>>> import numpy as np
>>> np.set_printoptions(precision=2, suppress=True, linewidth=160, legacy="1.25")
>>> def rd(a):
...     return np.round(a, 2) + 0
... 
>>> rng = np.random.default_rng(152)
>>> lab = rng.integers(0, 3, 8)
>>> data = np.triu((lab[:, None] == lab) & (rng.random((8, 8)) < 0.8), 1).astype(int)
>>> data += data.T
>>> data
array([[0, 0, 0, 0, 1, 0, 0, 0],
       [0, 0, 0, 1, 0, 0, 1, 0],
       [0, 0, 0, 0, 0, 0, 0, 1],
       [0, 1, 0, 0, 0, 1, 1, 0],
       [1, 0, 0, 0, 0, 0, 0, 0],
       [0, 0, 0, 1, 0, 0, 1, 0],
       [0, 1, 0, 1, 0, 1, 0, 0],
       [0, 0, 1, 0, 0, 0, 0, 0]])
>>> np.all(np.linalg.eigvalsh(data) > 0)
False
>>> lab = rng.permutation(8)
>>> lab
array([7, 6, 1, 2, 5, 3, 4, 0])
>>> M2 = data[lab][:, lab]
>>> rd(np.linalg.det(M2)), rd(np.linalg.det(data[lab]))
(0.0, 0.0)
>>> print(np.trace(M2))
0
>>> vals, V = np.linalg.eigh(data)
>>> (vals > 1e-8).sum(), (vals < -1e-8).sum()
(3, 4)
>>> rd(vals)
array([-1.56, -1.  , -1.  , -1.  ,  0.  ,  1.  ,  1.  ,  2.56])
>>> rd(np.linalg.svd(data, compute_uv=False))
array([2.56, 1.56, 1.  , 1.  , 1.  , 1.  , 1.  , 0.  ])
>>> mat = np.loadtxt("arr.csv", delimiter=",")
>>> mat
array([[-1. , -1.7, -1.3, -0.1, -0.3, -1.5, -0.7, -0.4, -0.2],
       [-1.2, -1.5,  0.7,  1.2,  0.6, -1.6,  0.6,  1.2,  1.2],
       [ 2.2, -1.2,  0.2,  1.7, -1.2,  0.2,  0. , -1.5,  0.4],
       [-0.1,  0.5, -1.3, -0.6, -0.3,  1.3, -0.2,  0.3, -0.4],
       [-0.8, -0.4, -1.8,  0.3, -0.1,  0.4,  0. , -0.4, -0.6],
       [ 0.7,  1.7, -0.9, -0.4,  0.5,  0.4,  0.7,  0.4, -1.2],
       [-0.6,  0.4,  0.2,  0.5,  0.8,  0.1, -2.7,  1.3,  0. ],
       [ 2.4,  0.3, -1. , -0.5, -1.2,  0.4, -0.4, -0.6,  0.7],
       [-1.2, -1.6,  1.5, -0.1,  0.2,  0.3,  1.5,  0.9,  0.6],
       [ 0.8,  0.5,  0.4, -0.1, -0.8,  0.6,  0.1,  1.1, -0.9]])
>>> x0 = np.array([-2, 2, 0, 0, 2, -3, -1, -1, 1])
>>> np.sign((mat @ x0).round(6))
array([ 1.,  1., -1., -1., -1., -1.,  1., -1., -1., -1.])
>>> np.linalg.norm(mat @ x0) <= np.linalg.norm(mat, 2) * np.linalg.norm(x0) + 1e-9
True
>>> rd(np.einsum("ij,j->i", mat, x0))
array([ 3.4,  4.8, -7.9, -3.8, -0.8, -0.5,  4.7, -6.1, -3.1, -6.1])
>>> mat @ np.eye(9)[5]
array([-1.5, -1.6,  0.2,  1.3,  0.4,  0.4,  0.1,  0.4,  0.3,  0.6])
>>> rd(mat * x0)
array([[ 2. , -3.4,  0. ,  0. , -0.6,  4.5,  0.7,  0.4, -0.2],
       [ 2.4, -3. ,  0. ,  0. ,  1.2,  4.8, -0.6, -1.2,  1.2],
       [-4.4, -2.4,  0. ,  0. , -2.4, -0.6,  0. ,  1.5,  0.4],
       [ 0.2,  1. ,  0. ,  0. , -0.6, -3.9,  0.2, -0.3, -0.4],
       [ 1.6, -0.8,  0. ,  0. , -0.2, -1.2,  0. ,  0.4, -0.6],
       [-1.4,  3.4,  0. ,  0. ,  1. , -1.2, -0.7, -0.4, -1.2],
       [ 1.2,  0.8,  0. ,  0. ,  1.6, -0.3,  2.7, -1.3,  0. ],
       [-4.8,  0.6,  0. ,  0. , -2.4, -1.2,  0.4,  0.6,  0.7],
       [ 2.4, -3.2,  0. ,  0. ,  0.4, -0.9, -1.5, -0.9,  0.6],
       [-1.6,  1. ,  0. ,  0. , -1.6, -1.8, -0.1, -1.1, -0.9]])
>>> lab = rng.permutation(9)
>>> M2 = mat[:, lab] * rng.choice([-1, 1], 9)
>>> M2
array([[ 1.7,  1. ,  0.4,  0.1,  1.5, -0.3,  1.3, -0.7,  0.2],
       [ 1.5,  1.2, -1.2, -1.2,  1.6,  0.6, -0.7,  0.6, -1.2],
       [ 1.2, -2.2,  1.5, -1.7, -0.2, -1.2, -0.2,  0. , -0.4],
       [-0.5,  0.1, -0.3,  0.6, -1.3, -0.3,  1.3, -0.2,  0.4],
       [ 0.4,  0.8,  0.4, -0.3, -0.4, -0.1,  1.8,  0. ,  0.6],
       [-1.7, -0.7, -0.4,  0.4, -0.4,  0.5,  0.9,  0.7,  1.2],
       [-0.4,  0.6, -1.3, -0.5, -0.1,  0.8, -0.2, -2.7, -0. ],
       [-0.3, -2.4,  0.6,  0.5, -0.4, -1.2,  1. , -0.4, -0.7],
       [ 1.6,  1.2, -0.9,  0.1, -0.3,  0.2, -1.5,  1.5, -0.6],
       [-0.5, -0.8, -1.1,  0.1, -0.6, -0.8, -0.4,  0.1,  0.9]])
>>> U, _, Vh = np.linalg.svd(mat.T @ M2)
>>> lab
array([1, 0, 7, 3, 5, 4, 2, 6, 8])
>>> rd(np.linalg.lstsq(mat, M2)[0])
array([[ 0., -1.,  0.,  0.,  0.,  0.,  0.,  0.,  0.],
       [-1.,  0.,  0.,  0.,  0.,  0.,  0.,  0.,  0.],
       [ 0.,  0.,  0.,  0.,  0.,  0., -1.,  0.,  0.],
       [ 0.,  0.,  0., -1.,  0.,  0.,  0.,  0.,  0.],
       [ 0.,  0.,  0.,  0.,  0.,  1.,  0.,  0.,  0.],
       [ 0.,  0.,  0.,  0., -1.,  0.,  0.,  0.,  0.],
       [ 0.,  0.,  0.,  0.,  0.,  0.,  0.,  1.,  0.],
       [ 0.,  0., -1.,  0.,  0.,  0.,  0.,  0.,  0.],
       [ 0.,  0.,  0.,  0.,  0.,  0.,  0.,  0., -1.]])
>>> x0 = np.array([1, -1, -3, 3, 3, 1, 3, -2, -1])
>>> target = mat @ x0
>>> rd(np.linalg.lstsq(mat, target)[0])
array([ 1., -1., -3.,  3.,  3.,  1.,  3., -2., -1.])
>>> rd(np.linalg.pinv(mat) @ mat)
array([[1., 0., 0., 0., 0., 0., 0., 0., 0.],
       [0., 1., 0., 0., 0., 0., 0., 0., 0.],
       [0., 0., 1., 0., 0., 0., 0., 0., 0.],
       [0., 0., 0., 1., 0., 0., 0., 0., 0.],
       [0., 0., 0., 0., 1., 0., 0., 0., 0.],
       [0., 0., 0., 0., 0., 1., 0., 0., 0.],
       [0., 0., 0., 0., 0., 0., 1., 0., 0.],
       [0., 0., 0., 0., 0., 0., 0., 1., 0.],
       [0., 0., 0., 0., 0., 0., 0., 0., 1.]])
>>> rd(target)
array([ 0.8,  0.2,  7.1,  1.1,  7.4,  4.9, -8.3, -0.3, -1.4, -4. ])
>>> rd(np.linalg.solve(mat.T @ mat, mat.T @ target))
array([ 1., -1., -3.,  3.,  3.,  1.,  3., -2., -1.])
>>> target = target + 0.05 * rng.normal(size=10)
>>> rd(target)
array([ 0.78,  0.17,  7.1 ,  1.1 ,  7.47,  4.88, -8.36, -0.39, -1.39, -4.04])
>>> coef, *_ = np.linalg.lstsq(mat, target)
>>> rd(np.linalg.norm(target - mat @ coef))
0.01
>>> x0 = np.array([1, -4, -1, -2, 0, -2, -2, -2, 3])
>>> h = np.maximum(mat @ x0, 0)
>>> rd(np.maximum(mat @ (3 * x0), 0))
array([35.7, 14.7, 21.6,  0. ,  0.6,  0. ,  0. , 19.5,  0.9,  0. ])
>>> np.flatnonzero(h > 1e-9)
array([0, 1, 2, 4, 7, 8])
>>> rd(h)
array([11.9,  4.9,  7.2,  0. ,  0.2,  0. ,  0. ,  6.5,  0.3,  0. ])
>>> arr = np.load("test0.npy")
>>> arr
array([[ 0,  0, -2,  0,  0,  0,  0,  0,  0,  0,  0],
       [ 0,  0,  0,  0,  0,  0,  1,  0,  0,  0,  0],
       [ 2,  0,  0,  0,  0,  2,  0,  0,  0,  0,  0],
       [ 1,  0,  0,  0,  0,  0, -1,  0,  1,  0,  0]])
>>> P = mat @ np.linalg.solve(mat.T @ mat, mat.T)
>>> np.allclose(P @ P, P)
True
>>> print(rd(np.diag(P)))
[0.97 0.99 0.96 0.55 0.67 1.   0.99 0.91 0.98 0.99]
>>> rd(np.linalg.eigvalsh(P))
array([0., 1., 1., 1., 1., 1., 1., 1., 1., 1.])
>>> G = arr.T @ arr
>>> np.linalg.matrix_rank(G)
4
>>> np.trace(G), (arr ** 2).sum()
(16, 16)
>>> np.allclose(G, G.T)
True
>>> np.diag(G)
array([5, 0, 4, 0, 0, 4, 2, 0, 1, 0, 0])
>>> f = np.array([2, 2, 3])
>>> np.correlate(arr[1], arr[3], "full")
array([ 0,  0,  0,  0,  0,  0,  0,  0,  1,  0, -1,  0,  0,  0,  0,  0,  1,  0,  0,  0,  0])
>>> np.array([np.convolve(row, f, "same") for row in arr])
array([[ 0, -4, -4, -6,  0,  0,  0,  0,  0,  0,  0],
       [ 0,  0,  0,  0,  0,  2,  2,  3,  0,  0,  0],
       [ 4,  6,  0,  0,  4,  4,  6,  0,  0,  0,  0],
       [ 2,  3,  0,  0,  0, -2, -2, -1,  2,  3,  0]])
>>> print(np.cross(arr[1, :3], arr[3, :3]))
[0 0 0]
>>> x0 = np.array([5, -4, 1, -2, 1, 3, -3, -5, 1, 1, 5])
>>> arr @ (2 * x0)
array([-4, -6, 32, 18])
>>> np.linalg.norm(arr @ x0) <= np.linalg.norm(arr, 2) * np.linalg.norm(x0) + 1e-9
True
>>> arr @ np.eye(11)[1]
array([0., 0., 0., 0.])
>>> (arr * x0).sum(axis=1)
array([-2, -3, 16,  9])
>>> (arr @ x0).argmax()
2
>>> arr @ x0
array([-2, -3, 16,  9])
>>> A = np.load("m.npy")
>>> A
array([[-3,  0,  2,  0, -1, -3,  0,  0,  3,  1],
       [ 1,  0,  0,  0, -3,  0, -1,  0,  0,  0],
       [-1,  0,  0, -1,  0,  1,  0,  0,  0,  0],
       [ 0,  0,  0,  0,  0,  1,  0,  0,  0,  0],
       [-3, -1,  0,  3,  0,  2, -2,  0, -3,  0],
       [ 0,  0,  0, -2,  0,  0,  0,  0,  3,  0],
       [-3,  0,  0,  0,  0,  0,  0,  0,  0, -3]])
>>> M2 = A + rng.integers(-2, 3, (7, 5)) @ rng.integers(-2, 3, (5, 10))
>>> M2
array([[-5,  1, -2, -3, -1, -3, -2, -8, -1, -2],
       [11,  1,  4, -1, -1,  0, -7,  6, -2, -5],
       [-2, -1, -4,  1,  8,  3, -3,  0, -1, -1],
       [ 7,  1,  7, -2,  1, -1,  0,  9,  1, -2],
       [-7,  0, -7,  8, -1, 10, -5, -1, -3,  0],
       [ 0, -4,  6, -2,  2, -8,  6,  2,  7,  6],
       [-7, -1,  3,  3, -1,  0,  7,  7,  6,  3]])
>>> rd(np.linalg.svd(M2 - A, compute_uv=False))
array([23.74, 19.84, 13.16,  9.08,  3.5 ,  0.  ,  0.  ])
>>> print(np.abs(M2 - A).sum(axis=1))
[27 37 23 32 30 38 38]
>>> f = np.array([3, 0])
>>> print(np.correlate(A[2], A[4], "full"))
[ 0  3  0  2  1  0 -4 -2 -1  2  0  4  3 -1 -3  0  0  0  0]
>>> np.cross(A[2, :3], A[4, :3])
array([0, 0, 1])
>>> np.array([np.convolve(row, f, "same") for row in A])
array([[-9,  0,  6,  0, -3, -9,  0,  0,  9,  3],
       [ 3,  0,  0,  0, -9,  0, -3,  0,  0,  0],
       [-3,  0,  0, -3,  0,  3,  0,  0,  0,  0],
       [ 0,  0,  0,  0,  0,  3,  0,  0,  0,  0],
       [-9, -3,  0,  9,  0,  6, -6,  0, -9,  0],
       [ 0,  0,  0, -6,  0,  0,  0,  0,  9,  0],
       [-9,  0,  0,  0,  0,  0,  0,  0,  0, -9]])
>>> G = A.T @ A
>>> np.trace(G), (A ** 2).sum()
(115, 115)
>>> np.allclose(G, G.T)
True
>>> (A @ A.T).shape
(7, 7)
>>> G
array([[ 29,   3,  -6,  -8,   0,   2,   5,   0,   0,   6],
       [  3,   1,   0,  -3,   0,  -2,   2,   0,   3,   0],
       [ -6,   0,   4,   0,  -2,  -6,   0,   0,   6,   2],
       [ -8,  -3,   0,  14,   0,   5,  -6,   0, -15,   0],
       [  0,   0,  -2,   0,  10,   3,   3,   0,  -3,  -1],
       [  2,  -2,  -6,   5,   3,  15,  -4,   0, -15,  -3],
       [  5,   2,   0,  -6,   3,  -4,   5,   0,   6,   0],
       [  0,   0,   0,   0,   0,   0,   0,   0,   0,   0],
       [  0,   3,   6, -15,  -3, -15,   6,   0,  27,   3],
       [  6,   0,   2,   0,  -1,  -3,   0,   0,   3,  10]])
>>> U, s, Vh = np.linalg.svd(G)
>>> V = Vh[:(s > 1e-8).sum()]
>>> x0 = G[9] + 4 * G[3] + rng.integers(2) * np.eye(10)[4]
>>> x0
array([-26., -12.,   2.,  56.,   0.,  17., -24.,   0., -57.,  10.])
>>> np.allclose(V.T @ V @ x0, x0)
False
>>> rd(np.linalg.norm(A[0], 1)), rd(np.linalg.norm(A[0], np.inf))
(13.0, 3.0)
>>> rd(np.linalg.norm(A, axis=0))
array([5.39, 1.  , 2.  , 3.74, 3.16, 3.87, 2.24, 0.  , 5.2 , 3.16])
>>> rd(np.linalg.norm(A, "nuc"))
23.62
>>> print(A[0] @ A[1])
0
>>> E = np.load("out7.npy")
>>> E
array([[ -1.81,  10.2 ,  19.63, -10.4 ,   1.42],
       [  1.45,   8.09,  21.85, -11.66,  -1.6 ],
       [  1.05,   9.3 ,  20.35,  -8.55,  -0.08],
       [  0.84,   8.62,  19.83,  -9.17,   0.3 ],
       [ -0.02,   9.29,  21.76,  -9.67,   0.33],
       [ -1.96,   8.94,  18.23,  -8.71,  -0.74],
       [ -1.51,  11.23,  21.36,  -9.8 ,  -0.47],
       [ -0.46,  11.04,  20.18,  -9.23,   1.03],
       [ -0.78,  10.77,  20.  ,  -8.22,   0.35],
       [ -1.01,  10.12,  21.4 , -10.54,   0.43],
       [  0.46,  10.22,  20.42,  -9.37,  -1.08],
       [ -0.53,  10.46,  20.79,  -9.73,   0.21],
       [  0.62,   9.61,  20.29, -10.74,   0.34],
       [ -0.15,   9.6 ,  19.32, -10.39,   1.27],
       [ -1.79,  10.28,  18.85,  -9.32,  -1.46],
       [ -1.3 ,  10.69,  19.12, -10.23,   1.4 ],
       [  0.38,  10.43,  19.49, -10.83,   0.19],
       [ -0.18,  10.2 ,  20.14, -10.49,  -0.88],
       [  2.82,   9.3 ,  21.05, -11.23,  -0.3 ],
       [  1.  ,   8.71,  22.53, -10.23,  -1.91],
       [ -0.66,   9.89,  19.38, -10.2 ,  -0.28],
       [ -1.49,   9.51,  20.39, -11.15,   1.55],
       [  2.91,  12.33,  18.49, -10.82,  -0.55],
       [  1.45,  11.1 ,  19.81, -10.63,   0.96],
       [  1.92,   9.74,  19.04,  -9.54,  -0.45],
       [ -1.31,   8.37,  21.06, -10.57,   0.61],
       [  1.62,   9.63,  20.1 ,  -9.34,  -0.37],
       [  1.  ,   9.18,  18.52,  -9.78,  -1.92],
       [ -0.95,  10.95,  19.31, -10.19,   0.06],
       [ -2.05,   9.63,  19.86,  -9.03,   0.  ],
       [  0.86,   9.95,  19.69, -10.51,  -0.19],
       [ -1.23,  10.53,  18.89, -11.65,   1.13]])
>>> M2 = np.c_[E[:, :1] @ np.array([[1]]), np.array([-1, -5, 3, -2, 8, 8, -7, 3, 2, 3, 0, -1, -1, -8, 9, 5, 4, -2, 6, -9, -9, 5, 9, -6, -8, 6, 7, 3, 0, -7, -3, 6])]
>>> print(M2)
[[-1.81 -1.  ]
 [ 1.45 -5.  ]
 [ 1.05  3.  ]
 [ 0.84 -2.  ]
 [-0.02  8.  ]
 [-1.96  8.  ]
 [-1.51 -7.  ]
 [-0.46  3.  ]
 [-0.78  2.  ]
 [-1.01  3.  ]
 [ 0.46  0.  ]
 [-0.53 -1.  ]
 [ 0.62 -1.  ]
 [-0.15 -8.  ]
 [-1.79  9.  ]
 [-1.3   5.  ]
 [ 0.38  4.  ]
 [-0.18 -2.  ]
 [ 2.82  6.  ]
 [ 1.   -9.  ]
 [-0.66 -9.  ]
 [-1.49  5.  ]
 [ 2.91  9.  ]
 [ 1.45 -6.  ]
 [ 1.92 -8.  ]
 [-1.31  6.  ]
 [ 1.62  7.  ]
 [ 1.    3.  ]
 [-0.95  0.  ]
 [-2.05 -7.  ]
 [ 0.86 -3.  ]
 [-1.23  6.  ]]
>>> rd(np.linalg.lstsq(E, M2[:, 0])[0])
array([1., 0., 0., 0., 0.])
>>> rd(np.linalg.norm(np.linalg.qr(E)[0].T @ M2, axis=0) ** 2 / ((M2 ** 2).sum(axis=0) + 1e-12))
array([1.  , 0.05])
>>> np.linalg.matrix_rank(M2)
2
>>> M2 = np.array([[3, 3, 2], [-3, -2, -3], [0, 3, -3], [3, 1, 3], [-2, -1, -1]])
>>> np.linalg.matrix_rank(np.vstack([E, M2.T]))
5
>>> x0 = np.array([0, 2, -2, 0, 1])
>>> target = E @ x0
>>> print(rd(np.linalg.lstsq(E, target)[0]))
[ 0.  2. -2.  0.  1.]
>>> rd(np.linalg.pinv(E) @ E)
array([[1., 0., 0., 0., 0.],
       [0., 1., 0., 0., 0.],
       [0., 0., 1., 0., 0.],
       [0., 0., 0., 1., 0.],
       [0., 0., 0., 0., 1.]])
>>> target = target + 0.05 * rng.normal(size=32)
>>> rd(target)
array([-17.33, -29.04, -22.17, -22.12, -24.67, -19.29, -20.73, -17.28, -18.12, -22.03, -21.44, -20.41, -21.01, -18.19, -18.69, -15.47, -17.92, -20.76, -23.75,
       -29.6 , -19.19, -20.26, -12.94, -16.45, -19.04, -24.75, -21.37, -20.68, -16.63, -20.36, -19.7 , -15.58])
>>> coef, *_ = np.linalg.lstsq(E, target)
>>> rd(coef)
array([-0.01,  1.99, -2.  , -0.01,  1.01])
>>> coef.round()
array([-0.,  2., -2., -0.,  1.])
>>> [round(float(np.linalg.norm(np.linalg.solve(E.T @ E + lam * np.eye(5), E.T @ target))), 2) for lam in (0, 1, 10, 100)]
[2.99, 2.93, 2.44, 1.17]
>>> rd(np.linalg.norm(target - E @ coef))
0.27
